In [1]: import numpy as np

In [2]: from numpy import linalg as LA

In [3]: np.set_printoptions(precision=3, suppress=True, linewidth=200)

In [4]: arr = np.load("sample4.npy")

In [5]: arr
Out[5]: 
array([[ 5,  0,  0,  5,  0,  0,  0,  4,  0,  2,  0],
       [ 0,  0,  0,  3, 10, 17,  0,  8,  0, 20,  0],
       [ 1,  0, 10,  0,  0,  0,  1,  0,  0, 14,  0],
       [ 0,  0,  0,  0,  5, 19,  2,  4,  0, 32,  0],
       [ 0,  0,  0,  7, 17, 23,  0, 12,  0, 20,  5],
       [ 0,  0,  7,  0,  0,  4,  2,  0,  0, 23,  0],
       [ 2,  0,  1,  0,  0,  2,  0,  2,  0, 11,  0],
       [ 4,  0,  0,  6,  4,  4,  0,  6,  0,  5,  1],
       [ 3,  0,  4,  0,  0,  0,  0,  0,  0,  8,  0],
       [ 0,  0,  7,  0,  0,  4,  2,  0,  0, 23,  0],
       [ 0,  0, 13,  0,  0,  0,  2,  0,  0, 17,  0],
       [ 2,  0,  0,  4,  5,  8,  0,  6,  0, 11,  0],
       [ 0,  0,  0,  0,  8, 20,  1,  6,  0, 29,  0],
       [ 0,  0,  0,  2,  6, 12,  0,  6,  0, 17,  0],
       [ 0,  0,  4,  0,  0,  9,  2,  0,  0, 26,  0],
       [ 0,  0,  0,  6, 13, 18,  0, 10,  0, 17,  3],
       [ 2,  0,  0,  4,  5,  8,  0,  6,  0, 11,  0],
       [ 0,  0,  0,  4, 14, 22,  0, 10,  0, 23,  1],
       [ 0,  0,  0,  1, 11, 21,  0,  8,  0, 26,  0],
       [ 0,  0,  0,  0,  5, 19,  2,  4,  0, 32,  0],
       [ 0,  0,  7,  0,  0,  4,  2,  0,  0, 23,  0],
       [ 1,  0,  0,  1,  2,  7,  0,  4,  0, 14,  0],
       [ 0,  0,  0,  1, 11, 21,  0,  8,  0, 26,  0],
       [ 0,  0,  0,  6, 13, 18,  0, 10,  0, 17,  3],
       [ 0,  0,  0,  0,  3, 11,  0,  4,  0, 20,  0],
       [ 0,  0,  0,  0,  7, 16,  0,  6,  0, 23,  0],
       [ 0,  0,  0,  4, 14, 22,  0, 10,  0, 23,  1],
       [ 0,  0,  1,  0,  0,  6,  0,  2,  0, 17,  0],
       [ 4,  0,  1,  2,  0,  0,  0,  2,  0,  5,  0],
       [ 1,  0,  0,  9, 16, 19,  0, 12,  0, 14,  7],
       [ 0,  0,  0,  6, 13, 18,  0, 10,  0, 17,  3],
       [ 4,  0,  1,  2,  0,  0,  0,  2,  0,  5,  0],
       [ 4,  0,  1,  2,  0,  0,  0,  2,  0,  5,  0],
       [ 1,  0,  4,  0,  0,  1,  0,  0,  0, 14,  0],
       [ 0,  0,  0,  0,  5, 19,  2,  4,  0, 32,  0],
       [ 1,  0,  0,  9, 16, 19,  0, 12,  0, 14,  7]])

In [6]: left, s, VT = LA.svd(arr)

In [7]: V = VT[:(s > 1e-8).sum()]

In [8]: rng = np.random.default_rng(9524)

In [9]: x = arr[32] + 3 * arr[1] + rng.integers(2) * np.eye(11)[0]

In [10]: x
Out[10]: array([ 4.,  0.,  1., 11., 30., 51.,  0., 26.,  0., 65.,  0.])

In [11]: LA.matrix_rank(np.vstack([arr, x]))
Out[11]: np.int64(9)

In [12]: np.round(V.T @ V, 3) + 0
Out[12]: 
array([[1., 0., 0., 0., 0., 0., 0., 0., 0., 0., 0.],
       [0., 0., 0., 0., 0., 0., 0., 0., 0., 0., 0.],
       [0., 0., 1., 0., 0., 0., 0., 0., 0., 0., 0.],
       [0., 0., 0., 1., 0., 0., 0., 0., 0., 0., 0.],
       [0., 0., 0., 0., 1., 0., 0., 0., 0., 0., 0.],
       [0., 0., 0., 0., 0., 1., 0., 0., 0., 0., 0.],
       [0., 0., 0., 0., 0., 0., 1., 0., 0., 0., 0.],
       [0., 0., 0., 0., 0., 0., 0., 1., 0., 0., 0.],
       [0., 0., 0., 0., 0., 0., 0., 0., 0., 0., 0.],
       [0., 0., 0., 0., 0., 0., 0., 0., 0., 1., 0.],
       [0., 0., 0., 0., 0., 0., 0., 0., 0., 0., 1.]])

In [13]: np.allclose(V.T @ V @ x, x)
Out[13]: True

In [14]: B = arr + rng.integers(-2, 3, (36, 9)) @ rng.integers(-2, 3, (9, 11))

In [15]: B
Out[15]: 
array([[  0,  -8,  -8,  16,   2,   2,  -3,  -3,  -1,   2,   9],
       [  6,   6,  11,   9,  17,  29,   2,  13,   4,  11,  -2],
       [ -3,  -9,  16,   4,   0,  -2,   0,  -1,  -8,   1,  11],
       [  2,   7,  -9,  -2,  10,  21,   8,  10,   4,  38,  -9],
       [ -6, -11, -15,  10,  19,  18,  -5,   3,  -3,  23,  15],
       [ -4,   2,  15,   6,  -1,  18,   5,   2,   1,  19,   1],
       [  4,   2,  11,  19,  -4,   0,   0,  -3,   5,   8,   0],
       [ 12,   3,  -1,   4,   3,  -3,  -8,  12,   1,   9, -10],
       [  1,   2,   1,   3,  -6,  -5,  -2,  -5,   5,  14,  -2],
       [ -5,  -7,  -7,   4,   7,  12,  -1,   5,  -5,  23,   1],
       [ -3,  -6,  13,  10,   0,   4,   4,  -1,  -5,  15,   8],
       [  3,   2,   4,   3,  -2,   2,  -1,  10,  -2,  17, -11],
       [ -2,   7,  -6,  -2,   6,  18,   2,  -5,  13,  37,  -1],
       [  0,   0,  -4,  -5,  10,  15,  -1,   4,   2,  14,   7],
       [ -2,  -6,   0,  -1,   5,  16,  -7,  -3,   0,  18,  11],
       [  5,   3,  -4,   5,  19,  22,   3,  23,  -4,  23, -12],
       [  9,   7,  -6,   5,  11,   7,  -5,  -4,  15,  15,   0],
       [  2,   3,  -3, -15,  11,  16,  -1,  17,  -3,  28,  -6],
       [  1,   9,  18,  -1,   5,  23,  10,  15,   0,  22,  -8],
       [ -2,  -1,  -2,  -7,  -1,   4,   8,   4,  -5,  37,  -3],
       [  4,   4,   7,  -5,   0,   4,  -1,   6,   1,  26,  -9],
       [  3,  -1, -13,  -1,  13,  14,  -5,  -1,   6,  15,   6],
       [  7,  -2,  -6,  -5,   8,   2,  -4,  11,  -5,  34,  -7],
       [ -2,   5,   4,   0,  12,  27,   5,  12,   2,  18,   2],
       [ -6,  -1,  -9,  -5,   3,  11,   5,   3,  -1,  24,   2],
       [  2,   3,   6,  13,   5,  16,   1,   9,   2,  20,  -4],
       [  3,   2,   1,   0,   5,  10,  -6,   8,   2,  29,  -3],
       [  1,   2,  13,  -1,  -6,  10,  -7,  -6,   6,  14,   6],
       [  8,   5,   1,  -8,  -1,  -3,  -2,   6,   2,   8,  -7],
       [  5,   4,   4,  14,  14,  22,  -6,   5,   9,  16,   9],
       [  0,  -6,  -6,   5,  13,  10,  -5,   3,  -1,  16,  13],
       [  3,  -6,  -4,   3,  -2,  -8,  -7,  -4,  -1,   5,   6],
       [  9,  -1,   5,  -1,  -6, -10,  -5,   1,  -2,   7,   1],
       [  0,   1,  -6,   2,  -2, -11,   5,  -2,   1,  23,  -5],
       [  8,   4,  -8,  -4,   1,   7,  -9,   5,   5,  45, -13],
       [ 12,  10,   4,   6,  13,  10,  -2,  14,   7,  22,  -6]])

In [16]: np.abs(B - arr).sum(axis=1)
Out[16]: array([56, 70, 59, 58, 72, 46, 52, 52, 41, 59, 41, 45, 55, 33, 56, 64, 62, 59, 67, 52, 35, 59, 70, 38, 34, 39, 51, 56, 41, 48, 45, 43, 40, 50, 83, 72])

In [17]: np.round(LA.svd(B - arr, compute_uv=False), 3) + 0
Out[17]: array([69.986, 59.229, 44.7  , 42.588, 33.23 , 28.548, 17.51 ,  7.993,  5.232,  0.   ,  0.   ])

In [18]: LA.matrix_rank(B - arr, tol=1e-8)
Out[18]: np.int64(9)
